$ python3 -q
>>> import numpy as np
>>> np.set_printoptions(precision=3, suppress=True, linewidth=140, sign=" ")
>>> def tidy(a):
...     return np.round(a, 3) + 0
... 
>>> mat = np.load("m.npy")
>>> mat
array([[-0.039,  0.15 , -0.007,  0.147,  0.003,  0.281,  0.075,  0.109,  0.241, -0.131],
       [ 0.883, -1.796,  0.032, -1.733, -0.033, -2.51 , -0.832, -1.691, -2.52 ,  2.493],
       [-0.791,  1.364, -0.127,  1.321, -0.021,  2.109,  0.651,  1.386,  2.11 , -2.096],
       [ 1.441, -2.757,  0.072, -2.874, -0.047, -4.285, -1.403, -2.864, -4.108,  4.16 ],
       [-0.146,  0.273,  0.061,  0.223, -0.05 ,  0.399,  0.137,  0.26 ,  0.326, -0.337],
       [ 0.405, -0.745,  0.054, -0.687, -0.021, -1.039, -0.349, -0.706, -1.125,  1.144],
       [ 0.68 , -1.543, -0.135, -1.533, -0.029, -2.247, -0.719, -1.491, -2.259,  2.228],
       [-2.211,  4.405,  0.002,  4.378,  0.013,  6.549,  2.149,  4.373,  6.582, -6.579],
       [-0.156,  0.319,  0.114,  0.243, -0.022,  0.405,  0.115,  0.198,  0.298, -0.273],
       [-0.346,  0.827,  0.023,  0.829,  0.015,  1.259,  0.37 ,  0.855,  1.259, -1.219],
       [ 0.866, -1.608, -0.017, -1.63 ,  0.057, -2.44 , -0.809, -1.665, -2.508,  2.485],
       [-1.344,  2.917, -0.012,  2.895,  0.034,  4.26 ,  1.419,  2.847,  4.216, -4.34 ],
       [-0.27 ,  0.283, -0.034,  0.334,  0.079,  0.57 ,  0.169,  0.359,  0.536, -0.468],
       [-0.401,  0.805,  0.032,  0.836,  0.046,  1.278,  0.432,  0.84 ,  1.305, -1.304],
       [ 1.534, -3.009, -0.082, -3.051, -0.061, -4.545, -1.443, -3.025, -4.559,  4.568],
       [-0.528,  1.044,  0.005,  0.989, -0.04 ,  1.588,  0.499,  1.052,  1.522, -1.574],
       [ 0.307, -0.69 , -0.038, -0.666, -0.033, -1.047, -0.329, -0.727, -1.117,  1.108],
       [ 0.501, -0.9  ,  0.023, -0.964,  0.022, -1.319, -0.476, -0.899, -1.367,  1.491],
       [-2.392,  4.831,  0.037,  4.863,  0.076,  7.283,  2.481,  4.831,  7.262, -7.27 ],
       [ 1.428, -2.861, -0.035, -2.842, -0.004, -4.216, -1.382, -2.772, -4.128,  4.145],
       [-1.462,  2.696,  0.041,  2.718, -0.025,  4.078,  1.427,  2.704,  4.118, -4.14 ],
       [ 1.384, -2.661, -0.011, -2.689, -0.031, -3.957, -1.33 , -2.622, -4.033,  4.038],
       [-0.333,  0.694, -0.013,  0.708,  0.018,  1.029,  0.428,  0.632,  1.098, -1.043],
       [-0.922,  1.819,  0.117,  1.876, -0.025,  2.738,  0.872,  1.775,  2.788, -2.841],
       [-0.074,  0.167, -0.076,  0.056,  0.009,  0.173,  0.095,  0.117,  0.297, -0.079],
       [-0.629,  1.256, -0.039,  1.253,  0.001,  1.991,  0.59 ,  1.213,  1.843, -1.959],
       [-2.289,  4.662,  0.082,  4.659, -0.025,  7.095,  2.299,  4.759,  7.06 , -7.058],
       [-1.397,  2.691, -0.032,  2.712, -0.022,  3.995,  1.317,  2.666,  3.959, -4.023],
       [ 0.696, -1.31 ,  0.02 , -1.47 ,  0.054, -2.242, -0.689, -1.461, -2.175,  2.217],
       [ 1.597, -3.099, -0.004, -3.033,  0.115, -4.6  , -1.564, -3.128, -4.529,  4.632],
       [-0.421,  0.967,  0.016,  1.064, -0.02 ,  1.441,  0.431,  1.002,  1.455, -1.521],
       [-0.128,  0.262,  0.088,  0.279, -0.067,  0.317,  0.127,  0.102,  0.328, -0.301]])
>>> lab = mat[:, 9] > np.median(mat[:, 9])
>>> r0 = mat[lab].mean(axis=0) - mat[~lab].mean(axis=0)
>>> lab.astype(int)
array([ 1,  1,  0,  1,  0,  1,  1,  0,  1,  0,  1,  0,  0,  0,  1,  0,  1,  1,  0,  1,  0,  1,  0,  0,  1,  0,  0,  0,  1,  1,  0,  1])
>>> tidy((((mat - mat.mean(axis=0)) @ r0 > 0) == lab).mean())
np.float64(0.969)
>>> feats = np.loadtxt("a.csv", delimiter=",")
>>> feats
array([[ 1.   ,  0.5  ,  0.25 ,  0.125,  0.062,  0.031,  0.016,  0.008,  0.004,  0.002],
       [ 0.5  ,  1.   ,  0.5  ,  0.25 ,  0.125,  0.062,  0.031,  0.016,  0.008,  0.004],
       [ 0.25 ,  0.5  ,  1.   ,  0.5  ,  0.25 ,  0.125,  0.062,  0.031,  0.016,  0.008],
       [ 0.125,  0.25 ,  0.5  ,  1.   ,  0.5  ,  0.25 ,  0.125,  0.062,  0.031,  0.016],
       [ 0.062,  0.125,  0.25 ,  0.5  ,  1.   ,  0.5  ,  0.25 ,  0.125,  0.062,  0.031],
       [ 0.031,  0.062,  0.125,  0.25 ,  0.5  ,  1.   ,  0.5  ,  0.25 ,  0.125,  0.062],
       [ 0.016,  0.031,  0.062,  0.125,  0.25 ,  0.5  ,  1.   ,  0.5  ,  0.25 ,  0.125],
       [ 0.008,  0.016,  0.031,  0.062,  0.125,  0.25 ,  0.5  ,  1.   ,  0.5  ,  0.25 ],
       [ 0.004,  0.008,  0.016,  0.031,  0.062,  0.125,  0.25 ,  0.5  ,  1.   ,  0.5  ],
       [ 0.002,  0.004,  0.008,  0.016,  0.031,  0.062,  0.125,  0.25 ,  0.5  ,  1.   ]])
>>> # symmetric
>>> q, V = np.linalg.qr(feats[:, :4])[0], np.linalg.qr(feats[:, 4:])[0]
>>> sv = np.linalg.svd(q.T @ V, compute_uv=False)
>>> tidy(np.linalg.norm(q @ q.T - V @ V.T, 2))
np.float64(1.0)
>>> tidy(np.degrees(np.arccos(sv.clip(0, 1))))
array([ 34.361,  85.666,  89.88 ,  89.919])
>>> (sv > 0.9).sum()
np.int64(0)
>>> tidy(sv)
array([ 0.826,  0.076,  0.002,  0.001])
>>> X = np.loadtxt("x.csv", delimiter=",")
>>> X
array([[ 7.,  4., -4., -7.,  1.,  2., -2.,  7.,  4.,  5., -2.,  9., -5.],
       [ 9., -5., -9.,  9., -8.,  9., -3.,  5., -7.,  9.,  9.,  6.,  7.],
       [-8., -6., -7.,  7., -1., -7.,  0.,  7., -3., -8., -7.,  3.,  5.],
       [ 4.,  6.,  7., -9., -2., -2., -1.,  7., -2.,  9., -4.,  2.,  9.],
       [-8.,  8.,  5., -2.,  9.,  9.,  6.,  5.,  6.,  4., -7., -9.,  5.],
       [ 9., -2., -7.,  2., -4., -1.,  8.,  3.,  7.,  0., -4.,  3., -1.],
       [-1.,  5.,  7., -6.,  9., -3., -3., -6.,  6., -1., -4.,  6., -7.],
       [ 6.,  8., -3., -5., -1., -7., -8., -9., -5., -8., -3.,  5., -1.],
       [ 7., -4.,  0., -7., -5.,  4.,  8., -2., -3., -5., -2., -5.,  5.],
       [-8.,  7.,  4.,  6.,  5., -6., -2., -3.,  7., -2., -2., -9.,  4.],
       [-9.,  1., -3.,  9.,  8.,  2., -4.,  7.,  4.,  5., -9.,  5., -4.],
       [ 9., -8.,  3., -2.,  1.,  2.,  5.,  0., -3., -6., -2.,  2.,  8.],
       [ 3., -7.,  7.,  2., -4.,  1.,  8.,  2.,  8., -8.,  8., -5.,  9.]])
>>> other = np.array([[-2, -3, 0],
...     [-1, -1, 3],
...     [2, 3, -3],
...     [-3, -1, -3],
...     [-1, 0, 3],
...     [1, 1, 1],
...     [-3, 1, 2],
...     [-1, 0, 3],
...     [1, -2, -1],
...     [-2, 1, -3],
...     [-2, 3, 0],
...     [-2, 2, -3],
...     [3, 1, -1]])
>>> np.einsum("ik,kj->ji", X, other)
array([[-40., -71.,  10.,  34.,  46., -54.,  15.,  20.,  34.,  42., -27.,  21.,  33.],
       [-26.,  17., -17.,  23.,   6., -62.,  -1., -43.,  -8., -21., -18.,   5.,  25.],
       [ 26., -66.,   6.,  -5.,  82.,   6.,  -2.,  10.,  36.,   9.,  -6.,  -5., -15.]])
>>> np.vstack([X, other.T]).shape
(16, 13)
>>> np.einsum("ij->j", X)
array([ 20.,   7.,   0.,  -3.,   8.,   3.,  12.,  23.,  19.,  -6., -29.,  13.,  34.])
>>> other.T @ X.T
array([[-40., -71.,  10.,  34.,  46., -54.,  15.,  20.,  34.,  42., -27.,  21.,  33.],
       [-26.,  17., -17.,  23.,   6., -62.,  -1., -43.,  -8., -21., -18.,   5.,  25.],
       [ 26., -66.,   6.,  -5.,  82.,   6.,  -2.,  10.,  36.,   9.,  -6.,  -5., -15.]])
>>> U, sv = np.linalg.svd(X)
Traceback (most recent call last):
  File "<python-input-25>", line 1, in <module>
    U, sv = np.linalg.svd(X)
    ^^^^^
ValueError: too many values to unpack (expected 2)
>>> U, sv, VT = np.linalg.svd(X, full_matrices=False)
>>> tidy(np.sqrt((sv ** 2).sum())), tidy(np.linalg.norm(X))
(np.float64(75.226), np.float64(75.226))
>>> np.abs(U[:, 0]).round(6).argmax()
np.int64(1)
>>> def softmax(z):
...     e = np.exp(z - z.max(axis=-1, keepdims=True))
...     return e / e.sum(axis=-1, keepdims=True)
... 
>>> tidy(softmax(X[7] + 2))
array([ 0.114,  0.844,  0.   ,  0.   ,  0.   ,  0.   ,  0.   ,  0.   ,  0.   ,  0.   ,  0.   ,  0.042,  0.   ])
>>> tidy(softmax(X).sum(axis=1))
array([ 1.,  1.,  1.,  1.,  1.,  1.,  1.,  1.,  1.,  1.,  1.,  1.,  1.])
>>> tidy(softmax(10 * X[7]))
array([ 0.,  1.,  0.,  0.,  0.,  0.,  0.,  0.,  0.,  0.,  0.,  0.,  0.])
>>> tidy(softmax(X[7]))
array([ 0.114,  0.844,  0.   ,  0.   ,  0.   ,  0.   ,  0.   ,  0.   ,  0.   ,  0.   ,  0.   ,  0.042,  0.   ])
>>> S = X @ X.T / np.sqrt(13)
>>> softmax(S)[7] @ X
array([ 6.,  8., -3., -5., -1., -7., -8., -9., -5., -8., -3.,  5., -1.])
>>> softmax(S).round(6).argmax(axis=1)
array([  0,   1,   2,   3,   4,   5,   6,   7,   8,   9,  10,  11,  12])
>>> vec = np.array([3, 0, 1, 3, 4, 4, 5, 1, 3, 5, 4, 0, 4])
>>> rhs = X @ vec
>>> b, lr = np.zeros(13), 1 / np.linalg.norm(X, 2) ** 2
>>> for i in range(200):
...     b -= lr * X.T @ (X @ b - rhs)
...     if i % 50 == 0: print(i, round(np.linalg.norm(X @ b - rhs), 3))
... 
0 132.097
50 9.518
100 7.659
150 6.282
>>> tidy(np.linalg.cond(X))
np.float64(27.343)
>>> t3 = np.stack([X, 4 * X, X[::-1]])
>>> (t3 @ X.T).shape
(3, 13, 13)
>>> tidy(np.linalg.norm(t3, axis=(1, 2)))
array([  75.226,  300.905,   75.226])
>>> np.linalg.matrix_rank(t3)
array([ 13,  13,  13])
>>> np.linalg.matrix_rank(t3.reshape(3, -1))
np.int64(2)
>>> C = np.array([[-2, 3, 3, 2, -1, 2, 1, 1, 0, -3, 2, 0, 1, -2, 1],
...     [-1, 1, -3, -2, -3, 3, 2, -1, 1, 2, -2, -3, 1, -3, -1],
...     [2, 3, -2, -2, 0, -2, 0, 2, 2, -1, 1, -3, 0, -1, -3]])
>>> m1 = np.repeat(C, 34 // 3, axis=0)
>>> rng = np.random.default_rng(470366)
>>> m1 = m1 + 0.05 * rng.normal(size=m1.shape)
>>> tidy(m1)
array([[-1.965,  2.926,  2.973,  2.035, -1.03 ,  1.988,  1.04 ,  0.932, -0.003, -2.967,  2.026, -0.036,  1.004, -2.028,  1.071],
       [-1.945,  2.958,  2.999,  1.95 , -0.972,  2.043,  0.995,  0.932,  0.008, -2.976,  1.943, -0.005,  0.938, -1.999,  1.097],
       [-2.073,  2.924,  2.931,  1.953, -1.101,  2.002,  0.984,  0.985, -0.006, -2.987,  1.982, -0.027,  1.072, -1.976,  0.996],
       [-2.027,  3.006,  2.973,  1.941, -0.963,  2.107,  0.964,  0.981,  0.006, -3.038,  1.939,  0.008,  0.879, -1.949,  0.996],
       [-1.906,  3.002,  2.946,  1.945, -0.959,  1.997,  0.939,  0.922,  0.014, -2.951,  2.031, -0.057,  0.997, -2.022,  0.975],
       [-1.972,  2.983,  2.893,  2.05 , -1.002,  1.964,  0.983,  0.983, -0.046, -2.928,  1.917,  0.067,  0.911, -1.975,  0.97 ],
       [-1.936,  3.014,  3.029,  2.088, -0.967,  2.046,  0.979,  1.003,  0.031, -2.934,  2.012, -0.089,  1.019, -2.034,  0.98 ],
       [-1.877,  2.99 ,  2.949,  2.067, -0.997,  2.06 ,  0.916,  1.028,  0.024, -2.98 ,  1.966,  0.051,  0.951, -2.016,  0.962],
       [-1.986,  3.04 ,  2.945,  2.114, -1.081,  2.002,  0.991,  1.032,  0.021, -3.052,  1.991, -0.083,  0.9  , -1.947,  0.971],
       [-1.988,  2.941,  2.972,  1.999, -0.905,  1.982,  1.021,  0.983,  0.032, -2.873,  2.079,  0.047,  1.043, -2.052,  1.055],
       [-2.001,  2.953,  3.038,  1.969, -1.024,  1.969,  0.97 ,  1.013, -0.04 , -3.064,  1.991, -0.023,  1.023, -2.078,  1.038],
       [-0.981,  0.982, -3.032, -1.985, -2.908,  3.065,  1.92 , -1.01 ,  0.993,  2.02 , -1.989, -2.938,  0.993, -2.921, -1.075],
       [-1.073,  1.033, -3.068, -1.997, -2.99 ,  2.966,  2.013, -0.91 ,  0.933,  1.995, -2.022, -3.05 ,  1.042, -2.978, -1.103],
       [-0.951,  1.029, -2.979, -1.944, -3.02 ,  2.936,  2.006, -0.972,  1.046,  1.931, -1.95 , -3.008,  1.005, -2.923, -1.023],
       [-1.041,  1.046, -2.942, -2.059, -3.   ,  2.923,  2.039, -0.9  ,  0.965,  2.042, -2.106, -3.019,  0.948, -2.984, -1.032],
       [-0.991,  1.046, -2.963, -1.963, -2.959,  2.935,  2.064, -0.982,  1.041,  2.077, -2.026, -3.017,  1.114, -2.981, -0.992],
       [-1.012,  1.023, -3.054, -1.983, -3.098,  3.026,  1.979, -1.074,  1.018,  2.023, -2.046, -3.022,  0.975, -2.991, -0.983],
       [-1.088,  0.988, -3.001, -1.907, -2.917,  3.119,  2.033, -1.005,  0.958,  2.016, -1.995, -2.949,  0.989, -3.035, -0.936],
       [-0.841,  1.153, -3.07 , -1.995, -3.032,  3.054,  2.003, -1.022,  1.011,  1.972, -1.963, -2.966,  0.968, -2.975, -0.956],
       [-0.946,  0.99 , -3.039, -1.963, -3.001,  3.025,  1.977, -0.962,  0.884,  1.925, -1.94 , -3.009,  1.069, -2.981, -0.995],
       [-1.056,  1.01 , -2.978, -1.977, -2.929,  2.889,  2.011, -0.954,  0.961,  1.969, -2.071, -2.978,  1.015, -3.081, -0.921],
       [-1.041,  0.996, -3.044, -1.946, -2.99 ,  3.023,  1.991, -0.987,  1.001,  1.988, -1.983, -2.932,  1.047, -2.999, -0.919],
       [ 2.057,  3.057, -2.024, -1.992,  0.022, -2.034, -0.11 ,  2.023,  1.948, -1.008,  1.025, -3.026,  0.017, -1.044, -2.958],
       [ 2.063,  2.986, -2.01 , -1.938, -0.059, -1.98 , -0.005,  2.104,  1.955, -0.999,  0.958, -2.965, -0.033, -0.863, -3.032],
       [ 1.98 ,  3.015, -2.017, -2.046,  0.043, -2.037, -0.016,  2.01 ,  2.001, -0.941,  0.955, -2.998, -0.072, -1.03 , -2.932],
       [ 1.999,  2.974, -1.96 , -2.126, -0.039, -1.969,  0.063,  1.947,  2.   , -1.049,  1.027, -2.986, -0.01 , -1.078, -2.963],
       [ 2.053,  2.985, -2.001, -2.044, -0.035, -1.988, -0.01 ,  1.98 ,  1.843, -1.016,  1.04 , -2.966, -0.057, -0.986, -3.01 ],
       [ 2.033,  3.044, -1.943, -2.029, -0.005, -1.981,  0.093,  1.974,  1.966, -1.069,  0.99 , -3.086, -0.004, -1.039, -2.993],
       [ 1.964,  3.071, -1.975, -1.907,  0.031, -1.984, -0.098,  1.981,  1.923, -0.977,  0.981, -3.089, -0.126, -0.953, -2.991],
       [ 2.   ,  3.111, -2.001, -1.994, -0.007, -2.048, -0.021,  2.035,  1.965, -0.97 ,  1.049, -2.987,  0.012, -1.035, -2.933],
       [ 1.988,  3.074, -1.993, -1.885, -0.019, -2.094,  0.072,  1.951,  2.059, -0.944,  0.931, -2.966,  0.038, -1.05 , -3.032],
       [ 2.081,  3.023, -2.014, -1.955,  0.028, -2.055, -0.009,  2.02 ,  1.998, -0.996,  0.991, -2.973, -0.021, -1.039, -2.969],
       [ 1.923,  3.083, -2.007, -1.952, -0.019, -1.951, -0.032,  1.889,  2.024, -0.956,  1.041, -3.075,  0.011, -0.876, -3.059]])
>>> Ac = m1 - m1.mean(axis=0)
>>> V = np.linalg.svd(Ac)[2][:3]
>>> other = Ac - Ac @ V.T @ V
>>> tidy(other.std(axis=0))
array([ 0.048,  0.038,  0.031,  0.048,  0.045,  0.033,  0.037,  0.04 ,  0.043,  0.041,  0.042,  0.046,  0.043,  0.03 ,  0.034])
>>> tidy(np.cov(Ac @ V.T, rowvar=False))
array([[ 21.783,   0.   ,   0.   ],
       [  0.   ,  15.134,   0.   ],
       [  0.   ,   0.   ,   0.006]])
>>> tidy(np.linalg.norm(other) / np.linalg.norm(Ac))
np.float64(0.026)
